>>> import numpy as np
>>> np.set_printoptions(suppress=True, linewidth=160)
>>> X = np.load("case2.npy")
>>> X.round(2)
array([[-0.43,  0.06, -0.37,  0.19,  0.64,  0.23, -0.27, -0.29, -0.11, -0.01,  0.07, -0.01],
       [-0.23, -0.05, -0.21,  0.29, -0.04, -0.57,  0.06,  0.38, -0.27,  0.17,  0.46, -0.18],
       [-0.07, -0.02, -0.1 ,  0.28, -0.4 ,  0.26, -0.22, -0.11,  0.27,  0.38,  0.37,  0.51],
       [-0.1 , -0.01,  0.44, -0.22,  0.23,  0.04,  0.04,  0.17, -0.52, -0.09,  0.18,  0.6 ],
       [-0.1 ,  0.35,  0.34,  0.5 ,  0.03, -0.19, -0.21,  0.1 ,  0.31, -0.55, -0.03,  0.1 ],
       [ 0.33,  0.56, -0.07, -0.29,  0.25, -0.47, -0.17, -0.19,  0.15,  0.31,  0.04,  0.18],
       [ 0.23, -0.31,  0.48,  0.09,  0.12, -0.08, -0.13, -0.52, -0.02,  0.04,  0.45, -0.32],
       [-0.16, -0.46, -0.05,  0.15,  0.06, -0.49,  0.26, -0.34,  0.14,  0.02, -0.37,  0.38],
       [ 0.33,  0.29, -0.06,  0.47,  0.12,  0.2 ,  0.67, -0.15, -0.19,  0.07,  0.04,  0.05],
       [ 0.3 , -0.33, -0.11, -0.08,  0.46,  0.08,  0.16,  0.41,  0.51, -0.11,  0.29,  0.13],
       [ 0.59, -0.23, -0.31,  0.25, -0.03, -0.05, -0.45,  0.05, -0.38, -0.2 , -0.15,  0.14],
       [ 0.03, -0.07,  0.39,  0.31,  0.25,  0.07, -0.19,  0.32,  0.02,  0.6 , -0.41, -0.11]])
>>> M2 = np.array([[4, 7],
...     [4, 8],
...     [9, 6],
...     [7, 4],
...     [4, 4],
...     [5, 9],
...     [8, 9],
...     [1, 3],
...     [7, 2],
...     [5, 7],
...     [4, 9],
...     [9, 0]])
>>> np.linalg.matrix_rank(X @ M2)
np.int64(2)
>>> np.round(np.einsum("ij,ij->i", X, X), 2)
array([1., 1., 1., 1., 1., 1., 1., 1., 1., 1., 1., 1.])
>>> np.round(np.einsum("ij->j", X), 2)
array([ 0.73, -0.22,  0.36,  1.95,  1.68, -0.96, -0.45, -0.19, -0.08,  0.65,  0.94,  1.48])
>>> mat = np.load("layer9.npy")
>>> mat
array([[ 2,  3, 10,  1,  1, 10,  6,  7,  4,  5],
       [ 2,  3, 10,  1,  1, 10,  6,  7,  4,  5],
       [ 2,  3, 10,  1,  1, 10,  6,  7,  4,  5],
       [ 3,  4, 11,  2,  2, 11,  7,  8,  5,  6],
       [ 0,  1,  8, -1, -1,  8,  4,  5,  2,  3],
       [ 0,  1,  8, -1, -1,  8,  4,  5,  2,  3]])
>>> M2 = mat / np.sqrt((mat ** 2).mean(axis=1, keepdims=True))
>>> np.linalg.matrix_rank(mat - mat.mean(axis=1, keepdims=True))
np.int64(1)
>>> np.round(mat - mat.mean(axis=1, keepdims=True), 2)
array([[-2.9, -1.9,  5.1, -3.9, -3.9,  5.1,  1.1,  2.1, -0.9,  0.1],
       [-2.9, -1.9,  5.1, -3.9, -3.9,  5.1,  1.1,  2.1, -0.9,  0.1],
       [-2.9, -1.9,  5.1, -3.9, -3.9,  5.1,  1.1,  2.1, -0.9,  0.1],
       [-2.9, -1.9,  5.1, -3.9, -3.9,  5.1,  1.1,  2.1, -0.9,  0.1],
       [-2.9, -1.9,  5.1, -3.9, -3.9,  5.1,  1.1,  2.1, -0.9,  0.1],
       [-2.9, -1.9,  5.1, -3.9, -3.9,  5.1,  1.1,  2.1, -0.9,  0.1]])
>>> np.linalg.matrix_rank(M2) == np.linalg.matrix_rank(mat)
np.True_
>>> np.argsort(-np.linalg.norm(mat, axis=0).round(6), kind="stable")[:3]
array([2, 5, 7])
>>> [round(float(x), 2) for x in np.linalg.svd(mat, compute_uv=False)[:3]]
[42.63, 5.0, 0.0]
>>> round(np.linalg.norm(mat, 2) / np.linalg.norm(mat), 2)
np.float64(0.99)
>>> rank = np.linalg.matrix_rank(mat)
>>> rank
np.int64(2)
>>> ns = np.linalg.svd(mat)[2][rank:].T
>>> [int(np.linalg.matrix_rank(mat[:, :j + 1])) for j in range(10)]
[1, 2, 2, 2, 2, 2, 2, 2, 2, 2]
>>> np.round(ns @ ns.T, 2) + 0
array([[ 0.82, -0.15,  0.05, -0.21, -0.21,  0.05, -0.07, -0.04, -0.13, -0.1 ],
       [-0.15,  0.86,  0.  , -0.17, -0.17,  0.  , -0.08, -0.06, -0.12, -0.1 ],
       [ 0.05,  0.  ,  0.64,  0.1 ,  0.1 , -0.36, -0.16, -0.21, -0.05, -0.11],
       [-0.21, -0.17,  0.1 ,  0.75, -0.25,  0.1 , -0.06, -0.02, -0.13, -0.1 ],
       [-0.21, -0.17,  0.1 , -0.25,  0.75,  0.1 , -0.06, -0.02, -0.13, -0.1 ],
       [ 0.05,  0.  , -0.36,  0.1 ,  0.1 ,  0.64, -0.16, -0.21, -0.05, -0.11],
       [-0.07, -0.08, -0.16, -0.06, -0.06, -0.16,  0.89, -0.12, -0.09, -0.1 ],
       [-0.04, -0.06, -0.21, -0.02, -0.02, -0.21, -0.12,  0.86, -0.08, -0.1 ],
       [-0.13, -0.12, -0.05, -0.13, -0.13, -0.05, -0.09, -0.08,  0.89, -0.1 ],
       [-0.1 , -0.1 , -0.11, -0.1 , -0.1 , -0.11, -0.1 , -0.1 , -0.1 ,  0.9 ]])
>>> ns.shape
(10, 8)
>>> [int(np.linalg.matrix_rank(mat[:i])) for i in range(1, len(mat) + 1)]
[1, 1, 1, 2, 2, 2]
>>> np.allclose(mat @ ns, 0)
True
>>> mat.reshape(2, -1)
array([[ 2,  3, 10,  1,  1, 10,  6,  7,  4,  5,  2,  3, 10,  1,  1, 10,  6,  7,  4,  5,  2,  3, 10,  1,  1, 10,  6,  7,  4,  5],
       [ 3,  4, 11,  2,  2, 11,  7,  8,  5,  6,  0,  1,  8, -1, -1,  8,  4,  5,  2,  3,  0,  1,  8, -1, -1,  8,  4,  5,  2,  3]])
>>> T = mat.reshape(6, 2, -1)
>>> T.sum(axis=1)
array([[12,  9, 17,  5,  6],
       [12,  9, 17,  5,  6],
       [12,  9, 17,  5,  6],
       [14, 11, 19,  7,  8],
       [ 8,  5, 13,  1,  2],
       [ 8,  5, 13,  1,  2]])
>>> np.swapaxes(T, 1, 2)[0]
array([[ 2, 10],
       [ 3,  6],
       [10,  7],
       [ 1,  4],
       [ 1,  5]])
>>> T[:, 0]
array([[ 2,  3, 10,  1,  1],
       [ 2,  3, 10,  1,  1],
       [ 2,  3, 10,  1,  1],
       [ 3,  4, 11,  2,  2],
       [ 0,  1,  8, -1, -1],
       [ 0,  1,  8, -1, -1]])
>>> T.shape
(6, 2, 5)
>>> np.allclose(mat[:-1].T @ np.linalg.lstsq(mat[:-1].T, mat[-1])[0], mat[-1])
True
>>> np.round(mat @ np.linalg.pinv(mat) @ mat, 2) + 0
array([[ 2.,  3., 10.,  1.,  1., 10.,  6.,  7.,  4.,  5.],
       [ 2.,  3., 10.,  1.,  1., 10.,  6.,  7.,  4.,  5.],
       [ 2.,  3., 10.,  1.,  1., 10.,  6.,  7.,  4.,  5.],
       [ 3.,  4., 11.,  2.,  2., 11.,  7.,  8.,  5.,  6.],
       [ 0.,  1.,  8., -1., -1.,  8.,  4.,  5.,  2.,  3.],
       [ 0.,  1.,  8., -1., -1.,  8.,  4.,  5.,  2.,  3.]])
>>> np.unique(mat.round(6), axis=0).shape
(3, 10)
>>> np.abs(np.diag(np.linalg.qr(mat)[1])) > 1e-9
array([ True,  True, False, False, False, False])
>>> round(float(np.trace(np.linalg.pinv(mat) @ mat)), 2)
2.0
>>> np.linalg.lstsq(mat[:-1].T, mat[-1])[2]
np.int32(2)
